$ ipython --no-banner

In [1]: import numpy as np

In [2]: import numpy.linalg as la

In [3]: np.set_printoptions(precision=2, suppress=True, linewidth=160, sign=" ")

In [4]: W0 = np.array([[0, 0, 1], [0, 0, 0], [1, 0, 0]])

In [5]: rk = la.matrix_rank(W0)

In [6]: rk
Out[6]: np.int64(2)

In [7]: null = la.svd(W0)[2][rk:].T

In [8]: [int(la.matrix_rank(W0[:i])) for i in range(1, len(W0) + 1)]
Out[8]: [1, 1, 2]

In [9]: null[:, 0] / null[np.abs(null[:, 0]).round(6).argmax(), 0]
Out[9]: array([ 0.,  1.,  0.])

In [10]: U, sv, Vt = la.svd(W0)

In [11]: V = Vt[:(sv > 1e-8).sum()]

In [12]: rng = np.random.default_rng(53)

In [13]: x = W0[1] + -3 * W0[0] + rng.integers(2) * np.eye(3)[0]

In [14]: x
Out[14]: array([ 1.,  0., -3.])

In [15]: np.allclose(V.T @ V @ x, x)
Out[15]: True

In [16]: V.T @ V
Out[16]: 
array([[ 1.,  0.,  0.],
       [ 0.,  0.,  0.],
       [ 0.,  0.,  1.]])

In [17]: np.diag(V.T @ V)
Out[17]: array([ 1.,  0.,  1.])

In [18]: arr = np.load("run1.npy")

In [19]: arr
Out[19]: 
array([[ 0.01, -0.09,  0.08],
       [-0.09,  0.55, -0.49],
       [ 0.08, -0.49,  0.44]])

In [20]: la.matrix_rank(arr, rtol=0.1)
Out[20]: np.int64(1)

In [21]: np.round(la.norm(arr, 2) / la.norm(arr), 2)
Out[21]: np.float64(1.0)

In [22]: np.argsort(-la.norm(arr, axis=0).round(6), kind="stable")[:3]
Out[22]: array([ 1,  2,  0])

In [23]: U, sv, Vt = la.svd(arr)

In [24]: sv.round(2) + 0
Out[24]: array([ 1.,  0.,  0.])

In [25]: Y = U[:, :1] @ np.diag(sv[:1]) @ Vt[:1]

In [26]: round(la.norm(arr - Y, 2), 2), round(float(sv[1]), 2)
Out[26]: (np.float64(0.0), 0.0)

In [27]: A = np.load("test18.npy")

In [28]: A
Out[28]: 
array([[ 2., -2.,  5.,  0.],
       [ 3.,  1., -1., -2.],
       [ 0.,  0.,  2.,  1.],
       [ 0.,  0.,  1.,  3.]])

In [29]: u = np.array([-3, 1, -1, -3])

In [30]: Y = A + np.outer(u, np.eye(4)[2])

In [31]: la.matrix_rank(la.inv(Y) - la.inv(A), tol=1e-8)
Out[31]: np.int64(1)

In [32]: Y
Out[32]: 
array([[ 2., -2.,  2.,  0.],
       [ 3.,  1.,  0., -2.],
       [ 0.,  0.,  1.,  1.],
       [ 0.,  0., -2.,  3.]])

In [33]: (A - A.T) / 2
Out[33]: 
array([[ 0. , -2.5,  2.5,  0. ],
       [ 2.5,  0. , -0.5, -1. ],
       [-2.5,  0.5,  0. ,  0. ],
       [ 0. ,  1. ,  0. ,  0. ]])

In [34]: np.allclose(A @ A.T, A.T @ A)
Out[34]: False

In [35]: np.sort(np.abs(la.eigvals(A)))
Out[35]: array([ 1.38,  2.83,  2.83,  3.62])

In [36]: np.trace(A)
Out[36]: np.float64(8.0)

In [37]: la.matrix_power(A, 3)
Out[37]: 
array([[-22.,  -2.,  49.,  61.],
       [  3., -23.,  61.,  -7.],
       [  0.,   0.,  15.,  20.],
       [  0.,   0.,  20.,  35.]])

In [38]: Y = A / la.norm(A, axis=1, keepdims=True)

In [39]: cov = Y @ Y.T

In [40]: cov
Out[40]: 
array([[ 1.  , -0.04,  0.78,  0.28],
       [-0.04,  1.  , -0.46, -0.57],
       [ 0.78, -0.46,  1.  ,  0.71],
       [ 0.28, -0.57,  0.71,  1.  ]])

In [41]: round(np.degrees(np.arccos(np.clip(cov[1, 2], -1, 1))), 2)
Out[41]: np.float64(117.51)

In [42]: la.norm(Y, axis=1)
Out[42]: array([ 1.,  1.,  1.,  1.])

In [43]: M = np.load("a.npy")

In [44]: M
Out[44]: 
array([[ 3.11, -0.96,  6.11],
       [ 3.66,  1.72, -2.37],
       [ 2.73,  1.98, -2.09],
       [ 4.37,  2.45, -4.32],
       [ 4.03, -0.04,  3.16],
       [ 2.19, -0.34,  3.06],
       [ 2.55,  1.63, -5.06],
       [ 3.09, -0.51,  5.75],
       [ 0.32, -1.14,  2.46],
       [ 3.67,  1.18,  0.34],
       [ 2.77,  2.14, -5.25],
       [ 1.61,  0.9 ,  0.19],
       [ 1.12, -1.2 ,  5.86],
       [ 1.31, -2.31,  8.05],
       [ 2.81, -0.39,  3.55],
       [ 0.52, -0.19,  2.9 ],
       [ 2.84, -0.33,  3.37],
       [ 3.67,  1.06,  1.03],
       [ 3.83,  3.04, -7.24],
       [ 0.61, -0.28,  2.04],
       [-0.14, -0.09, -0.1 ],
       [ 3.72,  2.89, -4.21]])

In [45]: Y = la.inv(A)

In [46]: np.allclose(Y, A.T)
Out[46]: False

In [47]: np.round(A @ Y, 2) + 0
Out[47]: 
array([[ 1.,  0.,  0.,  0.],
       [ 0.,  1.,  0.,  0.],
       [ 0.,  0.,  1.,  0.],
       [ 0.,  0.,  0.,  1.]])

In [48]: u = np.array([2, 3, 3]) + 0.5

In [49]: J = np.eye(3) - 2 * np.outer(u, u) / (u @ u)

In [50]: J
Out[50]: 
array([[ 0.59, -0.57, -0.57],
       [-0.57,  0.2 , -0.8 ],
       [-0.57, -0.8 ,  0.2 ]])

In [51]: la.norm(J, axis=0)
Out[51]: array([ 1.,  1.,  1.])

In [52]: evals, V = la.eigh(J)

In [53]: x = np.array([1, 3, 0])

In [54]: V * np.maximum(evals, 0) @ V.T
Out[54]: 
array([[ 0.8 , -0.28, -0.28],
       [-0.28,  0.6 , -0.4 ],
       [-0.28, -0.4 ,  0.6 ]])

In [55]: np.round(x @ J @ x, 2)
Out[55]: np.float64(-0.99)

In [56]: x = np.array([5, 1, 2])

In [57]: rhs = J @ x

In [58]: rhs
Out[58]: array([ 1.26, -4.24, -3.24])

In [59]: la.solve(J, rhs)
Out[59]: array([ 5.,  1.,  2.])

In [60]: la.solve(J, 3 * rhs)
Out[60]: array([ 15.,   3.,   6.])

In [61]: la.solve(J, rhs + J[:, 0])
Out[61]: array([ 6.,  1.,  2.])

In [62]: la.solve(J, J[:, 2])
Out[62]: array([ 0., -0.,  1.])

In [63]: la.solve(J.T, J[2])
Out[63]: array([ 0., -0.,  1.])

In [64]: labels = rng.permutation(3)

In [65]: Y = J[:, labels] * rng.choice([-1, 1], 3)

In [66]: Y
Out[66]: 
array([[ 0.59, -0.57,  0.57],
       [-0.57, -0.8 , -0.2 ],
       [-0.57,  0.2 ,  0.8 ]])

In [67]: U, _, Vt = la.svd(J.T @ Y)

In [68]: labels
Out[68]: array([ 0,  2,  1])

In [69]: np.round(U @ Vt, 2) + 0
Out[69]: 
array([[ 1.,  0.,  0.],
       [ 0.,  0., -1.],
       [ 0.,  1.,  0.]])

In [70]: la.matrix_power(J, 3)
Out[70]: 
array([[ 0.59, -0.57, -0.57],
       [-0.57,  0.2 , -0.8 ],
       [-0.57, -0.8 ,  0.2 ]])

In [71]: J.inv()
AttributeError: 'numpy.ndarray' object has no attribute 'inv'


In [72]: E = np.load("dump.npy")

In [73]: E
Out[73]: 
array([[ 1,  0,  0,  0],
       [ 1,  1,  0,  0],
       [ 0,  3,  1,  0],
       [ 3,  1,  0,  1]])

In [74]: w1 = np.array([[3, -2, 0, -1, -1, 1],
    ...:     [1, 1, -1, 3, 1, -2],
    ...:     [-1, -1, 0, 3, -3, -1],
    ...:     [0, 0, 0, 3, 3, 2]])

In [75]: c = np.array([2, 2, 5, 5, 2, 4])

In [76]: hid = np.maximum(E @ w1 + c, 0)

In [77]: (hid > 0).mean(axis=0)
Out[77]: array([ 1.  ,  0.5 ,  1.  ,  1.  ,  1.  ,  0.75])

In [78]: (hid > 0).astype(int)
Out[78]: 
array([[ 1,  0,  1,  1,  1,  1],
       [ 1,  1,  1,  1,  1,  1],
       [ 1,  1,  1,  1,  1,  0],
       [ 1,  0,  1,  1,  1,  1]])

In [79]: basis = np.array([[3, 2, 5], [5, 1, 5], [0, 4, 4], [2, 0, 1], [4, 5, 3], [1, 3, 5]])

In [80]: w1 @ basis
Out[80]: 
array([[ -6,   2,   6],
       [ 16,  -2,   2],
       [-15, -21, -21],
       [ 20,  21,  22]])

In [81]: Q, r_ = la.qr(E)

In [82]: Q.round(2) + 0
Out[82]: 
array([[-0.3 ,  0.12, -0.48, -0.82],
       [-0.3 , -0.21,  0.84, -0.41],
       [ 0.  , -0.97, -0.24,  0.  ],
       [-0.9 ,  0.03, -0.12,  0.41]])

In [83]: r_
Out[83]: 
array([[-3.32, -1.21,  0.  , -0.9 ],
       [ 0.  , -3.09, -0.97,  0.03],
       [ 0.  ,  0.  , -0.24, -0.12],
       [ 0.  ,  0.  ,  0.  ,  0.41]])

In [84]: np.round(Q.T @ Q, 2) + 0
Out[84]: 
array([[ 1.,  0.,  0.,  0.],
       [ 0.,  1.,  0.,  0.],
       [ 0.,  0.,  1.,  0.],
       [ 0.,  0.,  0.,  1.]])

In [85]: np.round(abs(r_[0, 0]), 2), np.round(la.norm(E[:, 0]), 2)
Out[85]: (np.float64(3.32), np.float64(3.32))
